In [1]: import numpy as np

In [2]: np.set_printoptions(suppress=True, linewidth=140)

In [3]: tidy = lambda a: np.round(a, 2) + 0

In [4]: K = np.load("w.npy")

In [5]: K
Out[5]: 
array([[-2,  0],
       [ 0, -2]])

In [6]: # equal to its transpose

In [7]: ev, V = np.linalg.eigh(K)

In [8]: tidy(np.linalg.svd(K, compute_uv=False))
Out[8]: array([2., 2.])

In [9]: (ev > 1e-8).sum(), (ev < -1e-8).sum()
Out[9]: (np.int64(0), np.int64(2))

In [10]: tidy(np.linalg.eigvalsh(K @ K))
Out[10]: array([4., 4.])

In [11]: V @ np.diag(ev) @ V.T
Out[11]: 
array([[-2.,  0.],
       [ 0., -2.]])

In [12]: ev
Out[12]: array([-2., -2.])

In [13]: tidy(np.sort(np.abs(np.linalg.eigvals(K))))
Out[13]: array([2., 2.])

In [14]: (K - K.T) / 2
Out[14]: 
array([[0., 0.],
       [0., 0.]])

In [15]: (K + K.T) / 2
Out[15]: 
array([[-2.,  0.],
       [ 0., -2.]])

In [16]: K.inv()
---------------------------------------------------------------------------
AttributeError                            Traceback (most recent call last)
Cell In[16], line 1
----> 1 K.inv()

AttributeError: 'numpy.ndarray' object has no attribute 'inv'

In [17]: K @ K
Out[17]: 
array([[4, 0],
       [0, 4]])

In [18]: np.linalg.determinant(K)
---------------------------------------------------------------------------
AttributeError                            Traceback (most recent call last)
Cell In[18], line 1
----> 1 np.linalg.determinant(K)

AttributeError: module 'numpy.linalg' has no attribute 'determinant'

In [19]: np.linalg.matrix_power(K, 4)
Out[19]: 
array([[16,  0],
       [ 0, 16]])

In [20]: O, V = np.linalg.qr(K[:, :1])[0], np.linalg.qr(K[:, 1:])[0]

In [21]: sig = np.linalg.svd(O.T @ V, compute_uv=False)

In [22]: np.degrees(np.arccos(sig.clip(0, 1)))
Out[22]: array([90.])

In [23]: (sig > 0.9).sum()
Out[23]: np.int64(0)

In [24]: proj = np.triu(np.array([[2, 0], [-1, -1]]), 1) + np.eye(2)

In [25]: M2 = proj @ K @ np.linalg.inv(proj)

In [26]: np.poly(M2)
Out[26]: array([1., 4., 4.])

In [27]: tidy(np.linalg.det(M2))
Out[27]: np.float64(4.0)

In [28]: M2
Out[28]: 
array([[-2.,  0.],
       [ 0., -2.]])

In [29]: proj @ K - K @ proj
Out[29]: 
array([[0., 0.],
       [0., 0.]])

In [30]: m1 = np.load("case17.npy")

In [31]: m1
Out[31]: 
array([[-4.23, -5.78,  6.97],
       [-0.24, -2.19, -9.75],
       [ 9.75, -2.06, -0.79],
       [-6.29, -3.05, -7.15],
       [ 0.4 , -8.88,  4.59],
       [-0.06,  6.59,  7.52],
       [-1.53, -7.65,  6.26],
       [ 1.87,  3.85,  9.04],
       [-4.22,  1.58,  8.93],
       [-1.6 , -9.87,  0.29],
       [ 0.22, -6.16, -7.87],
       [ 1.08,  4.85,  8.68],
       [ 9.3 , -3.64,  0.47],
       [-5.98, -2.26,  7.69]])

In [32]: proj = m1 @ np.linalg.solve(m1.T @ m1, m1.T)

In [33]: tidy(np.linalg.eigvalsh(proj))
Out[33]: array([0., 0., 0., 0., 0., 0., 0., 0., 0., 0., 0., 1., 1., 1.])

In [34]: np.allclose(proj @ proj, proj)
Out[34]: True

In [35]: np.linalg.matrix_rank(np.eye(14) - proj)
Out[35]: np.int64(11)

In [36]: tidy(np.trace(proj))
Out[36]: np.float64(3.0)

In [37]: tidy(proj @ m1[:, 2])
Out[37]: array([ 6.97, -9.75, -0.79, -7.15,  4.59,  7.52,  6.26,  9.04,  8.93,  0.29, -7.87,  8.68,  0.47,  7.69])

In [38]: dist = np.linalg.norm(m1[:, None] - m1[None], axis=-1)

In [39]: (dist + 1e9 * np.eye(14)).round(6).argmin(axis=1)
Out[39]: array([ 6, 10, 12,  1,  6, 11,  4, 11, 13,  4,  1,  7,  2,  0])

In [40]: tidy(dist[6])
Out[40]: array([ 3.36, 16.96, 14.43, 14.95,  2.83, 14.37,  0.  , 12.31,  9.98,  6.37, 14.32, 13.  , 12.92,  7.13])

In [41]: tidy(dist[:5, :5])
Out[41]: 
array([[ 0.  , 17.56, 16.42, 14.53,  6.06],
       [17.56,  0.  , 13.42,  6.64, 15.84],
       [16.42, 13.42,  0.  , 17.28, 12.76],
       [14.53,  6.64, 17.28,  0.  , 14.72],
       [ 6.06, 15.84, 12.76, 14.72,  0.  ]])

In [42]: np.linalg.matrix_rank(dist ** 2)
Out[42]: np.int64(5)

In [43]: dist[6].round(6).argsort(kind="stable")[:4]
Out[43]: array([6, 4, 0, 9])

In [44]: rng = np.random.default_rng(630)

In [45]: idx = rng.permutation(3)

In [46]: M2 = m1[:, idx] * rng.choice([-1, 1], 3)

In [47]: M2
Out[47]: 
array([[ 5.78, -6.97,  4.23],
       [ 2.19,  9.75,  0.24],
       [ 2.06,  0.79, -9.75],
       [ 3.05,  7.15,  6.29],
       [ 8.88, -4.59, -0.4 ],
       [-6.59, -7.52,  0.06],
       [ 7.65, -6.26,  1.53],
       [-3.85, -9.04, -1.87],
       [-1.58, -8.93,  4.22],
       [ 9.87, -0.29,  1.6 ],
       [ 6.16,  7.87, -0.22],
       [-4.85, -8.68, -1.08],
       [ 3.64, -0.47, -9.3 ],
       [ 2.26, -7.69,  5.98]])

In [48]: Uu, _, Vt = np.linalg.svd(m1.T @ M2)

In [49]: tidy(Uu @ Vt)
Out[49]: 
array([[ 0.,  0., -1.],
       [-1.,  0.,  0.],
       [ 0., -1.,  0.]])

In [50]: Ac = (M2 - M2.mean(axis=0)) / M2.std(axis=0)

In [51]: np.argwhere(np.abs(Ac) > 2)
Out[51]: 
array([[ 2,  2],
       [12,  2]])

In [52]: tidy(Ac.std(axis=0))
Out[52]: array([1., 1., 1.])

In [53]: coef = np.linalg.lstsq(np.delete(Ac, 1, axis=1), Ac[:, 1])[0]

In [54]: tidy(1 - np.var(Ac[:, 1] - np.delete(Ac, 1, axis=1) @ coef))
Out[54]: np.float64(0.17)

In [55]: np.abs(coef).argmax()
Out[55]: np.int64(0)

In [56]: Ac = (m1 - m1.mean(axis=0)) / m1.std(axis=0)

In [57]: tidy(Ac.std(axis=0))
Out[57]: array([1., 1., 1.])

In [58]: np.argwhere(np.abs(Ac) > 2)
Out[58]: 
array([[ 2,  0],
       [12,  0]])

In [59]: coef = np.linalg.lstsq(np.delete(Ac, 1, axis=1), Ac[:, 1])[0]

In [60]: np.abs(coef).argmax()
Out[60]: np.int64(1)

In [61]: tidy(1 - np.var(Ac[:, 1] - np.delete(Ac, 1, axis=1) @ coef))
Out[61]: np.float64(0.16)

In [62]: J = np.array([[28, 36, 0, 0], [20, 12, 0, 0], [56, 72, 28, 36], [40, 24, 20, 12]])

In [63]: M2 = np.array([[1, 3], [2, 2]])

In [64]: basis = np.kron(M2, J)

In [65]: np.linalg.matrix_rank(basis)
Out[65]: np.int64(8)

In [66]: basis
Out[66]: 
array([[ 28,  36,   0,   0,  84, 108,   0,   0],
       [ 20,  12,   0,   0,  60,  36,   0,   0],
       [ 56,  72,  28,  36, 168, 216,  84, 108],
       [ 40,  24,  20,  12, 120,  72,  60,  36],
       [ 56,  72,   0,   0,  56,  72,   0,   0],
       [ 40,  24,   0,   0,  40,  24,   0,   0],
       [112, 144,  56,  72, 112, 144,  56,  72],
       [ 80,  48,  40,  24,  80,  48,  40,  24]])

In [67]: tidy(np.linalg.norm(basis, 2)), tidy(np.linalg.norm(M2, 2) * np.linalg.norm(J, 2))
Out[67]: (np.float64(505.21), np.float64(505.21))

In [68]: basis.shape
Out[68]: (8, 8)

In [69]: O, _ = np.linalg.qr(np.array([[0.3, -0.3], [0.2, -1.3], [0.8, -0.7]]))

In [70]: E = O @ O.T

In [71]: print(tidy(E))
[[ 0.12  0.03  0.32]
 [ 0.03  1.   -0.01]
 [ 0.32 -0.01  0.88]]

In [72]: # applying it twice changes nothing

In [73]: vec = np.array([-1, -4, -6])

In [74]: print(tidy(np.trace(E)))
2.0

In [75]: print(tidy((vec - E @ vec) @ (E @ vec)))
0.0

In [76]: tidy(E @ vec)
Out[76]: array([-2.17, -3.96, -5.57])

In [77]: tidy(np.eye(3) - E)
Out[77]: 
array([[ 0.88, -0.03, -0.32],
       [-0.03,  0.  ,  0.01],
       [-0.32,  0.01,  0.12]])

In [78]: np.allclose(E @ E.T, E.T @ E)
Out[78]: True

In [79]: E.inv()
---------------------------------------------------------------------------
AttributeError                            Traceback (most recent call last)
Cell In[79], line 1
----> 1 E.inv()

AttributeError: 'numpy.ndarray' object has no attribute 'inv'

In [80]: np.allclose(E, E.T)
Out[80]: True

In [81]: tidy((E + E.T) / 2)
Out[81]: 
array([[ 0.12,  0.03,  0.32],
       [ 0.03,  1.  , -0.01],
       [ 0.32, -0.01,  0.88]])

In [82]: tidy(np.abs(np.linalg.eigvals(E)).max())
Out[82]: np.float64(1.0)

In [83]: mat = np.array([[-1.0, 1.0, 1.0, 1.0],
    ...:     [1.0, -1.0, 1.0, 1.0],
    ...:     [1.0, 1.0, -1.0, 1.0],
    ...:     [1.0, 1.0, 1.0, -1.0]])

In [84]: ev, V = np.linalg.eig(mat)

In [85]: print(tidy(np.sort(np.linalg.eigvals(mat @ mat))))
[4. 4. 4. 4.]

In [86]: tidy(ev)
Out[86]: array([-2.,  2., -2., -2.])

In [87]: vec = np.array([3, 0, 2, -1])

In [88]: target = mat @ vec

In [89]: coef, lr = np.zeros(4), 1 / np.linalg.norm(mat, 2) ** 2

In [90]: for i in range(8):
    ...:     coef -= lr * mat.T @ (mat @ coef - target)
    ...:     if i % 2 == 0: print(i, round(np.linalg.norm(mat @ coef - target), 2))
    ...: 
0 0.0
2 0.0
4 0.0
6 0.0

In [91]: tidy(np.linalg.cond(mat))
Out[91]: np.float64(1.0)

In [92]: M2 = J / np.linalg.norm(J, axis=1, keepdims=True)

In [93]: G = M2 @ M2.T

In [94]: (np.abs(G) > 0.9).astype(int)
Out[94]: 
array([[1, 1, 0, 0],
       [1, 1, 0, 0],
       [0, 0, 1, 1],
       [0, 0, 1, 1]])

In [95]: tidy(np.degrees(np.arccos(np.clip(G[2, 0], -1, 1))))
Out[95]: np.float64(26.57)

In [96]: tidy(G)
Out[96]: 
array([[1.  , 0.93, 0.89, 0.83],
       [0.93, 1.  , 0.83, 0.89],
       [0.89, 0.83, 1.  , 0.93],
       [0.83, 0.89, 0.93, 1.  ]])

In [97]: (G - 2 * np.eye(4)).round(6).argmax(axis=1)
Out[97]: array([1, 0, 3, 2])

In [98]: np.argwhere(np.triu(np.abs(G) > 0.95, 1))
Out[98]: array([], shape=(0, 2), dtype=int64)

In [99]: print(tidy(G[2]))
[0.89 0.83 1.   0.93]

In [100]: np.sort(np.abs(np.fft.fft(mat[0]))), tidy(np.sort(np.linalg.svd(mat, compute_uv=False)))
Out[100]: (array([2., 2., 2., 2.]), array([2., 2., 2., 2.]))

In [101]: print(np.allclose(mat @ mat.T, mat.T @ mat))
True

In [102]: np.fft.fft(mat[0])
Out[102]: array([ 2.+0.j, -2.+0.j, -2.+0.j, -2.+0.j])

In [103]: mat @ (-1.0) ** np.arange(4)
Out[103]: array([-2.,  2., -2.,  2.])

In [104]: M2 = np.array([[5, 4, 0], [5, 5, 3], [3, 0, 2], [1, 5, 2]])

In [105]: np.linalg.matrix_rank(mat @ M2)
Out[105]: np.int64(3)

In [106]: mat @ M2
Out[106]: 
array([[ 4.,  6.,  7.],
       [ 4.,  4.,  1.],
       [ 8., 14.,  3.],
       [12.,  4.,  3.]])

In [107]: np.vstack([mat, M2.T]).shape
Out[107]: (7, 4)

In [108]: np.einsum("ij,ij->i", mat, mat)
Out[108]: array([4., 4., 4., 4.])

In [109]: F = np.array([[-26.69, -10.81, -1.77],
     ...:     [-26.57, -10.47, -0.81],
     ...:     [1.74, -4.51, 27.05],
     ...:     [-0.53, -3.71, 25.15],
     ...:     [-26.63, -12.84, -1.14],
     ...:     [1.01, -4.69, 25.49],
     ...:     [9.95, 15.0, -20.55],
     ...:     [9.76, 15.62, -19.84],
     ...:     [-27.9, -12.37, -1.47],
     ...:     [9.9, 16.92, -22.22],
     ...:     [-2.39, -3.32, 25.88],
     ...:     [-2.9, -3.17, 25.26],
     ...:     [9.81, 14.5, -18.63],
     ...:     [-25.27, -11.6, -1.61],
     ...:     [10.44, 16.74, -19.74]])

In [110]: G = m1.T @ m1

In [111]: print(np.linalg.matrix_rank(G))
3

In [112]: tidy(G)
Out[112]: 
array([[302.41,  31.7 , -53.28],
       [ 31.7 , 427.12,  82.95],
       [-53.28,  82.95, 670.38]])

In [113]: tidy(np.linalg.svd(m1, compute_uv=False) ** 2)
Out[113]: array([700.39, 418.78, 280.73])

In [114]: print(tidy(np.linalg.eigvalsh(G)[::-1]))
[700.39 418.78 280.73]

In [115]: f = np.array([1, 8, 8]) + 0.5

In [116]: X = np.outer(f, f) / (f @ f)

In [117]: tidy(X)
Out[117]: 
array([[0.02, 0.09, 0.09],
       [0.09, 0.49, 0.49],
       [0.09, 0.49, 0.49]])

In [118]: Uu, sig, Vt = np.linalg.svd(X)

In [119]: tidy(sig)
Out[119]: array([1., 0., 0.])

In [120]: np.argmax(sig[:-1] / (sig[1:] + 1e-6)) + 1
Out[120]: np.int64(1)

In [121]: M2 = Uu[:, :1] @ np.diag(sig[:1]) @ Vt[:1]

In [122]: print(np.linalg.matrix_rank(X, rtol=0.05))
1

In [123]: np.linalg.matrix_rank(M2)
Out[123]: np.int64(1)

In [124]: M2 = np.array([[6, 6], [5, 7]])

In [125]: basis = np.kron(M2, X)

In [126]: print(np.linalg.matrix_rank(basis))
2

In [127]: tidy(basis)
Out[127]: 
array([[0.09, 0.52, 0.52, 0.09, 0.52, 0.52],
       [0.52, 2.95, 2.95, 0.52, 2.95, 2.95],
       [0.52, 2.95, 2.95, 0.52, 2.95, 2.95],
       [0.08, 0.43, 0.43, 0.11, 0.61, 0.61],
       [0.43, 2.46, 2.46, 0.61, 3.45, 3.45],
       [0.43, 2.46, 2.46, 0.61, 3.45, 3.45]])

In [128]: tidy(np.linalg.norm(basis, 2)), tidy(np.linalg.norm(M2, 2) * np.linalg.norm(X, 2))
Out[128]: (np.float64(12.04), np.float64(12.04))

In [129]: M2 = np.linalg.invert(K)
---------------------------------------------------------------------------
AttributeError                            Traceback (most recent call last)
Cell In[129], line 1
----> 1 M2 = np.linalg.invert(K)

AttributeError: module 'numpy.linalg' has no attribute 'invert'

In [130]: M2 = np.linalg.inv(K)

In [131]: print(tidy(np.linalg.det(K) * np.linalg.det(M2)))
1.0

In [132]: K @ M2
Out[132]: 
array([[1., 0.],
       [0., 1.]])

In [133]: print(np.allclose(M2, K.T))
False

In [134]: tidy(np.linalg.cond(K))
Out[134]: np.float64(1.0)

In [135]: tidy(np.linalg.inv(M2))
Out[135]: 
array([[-2.,  0.],
       [ 0., -2.]])
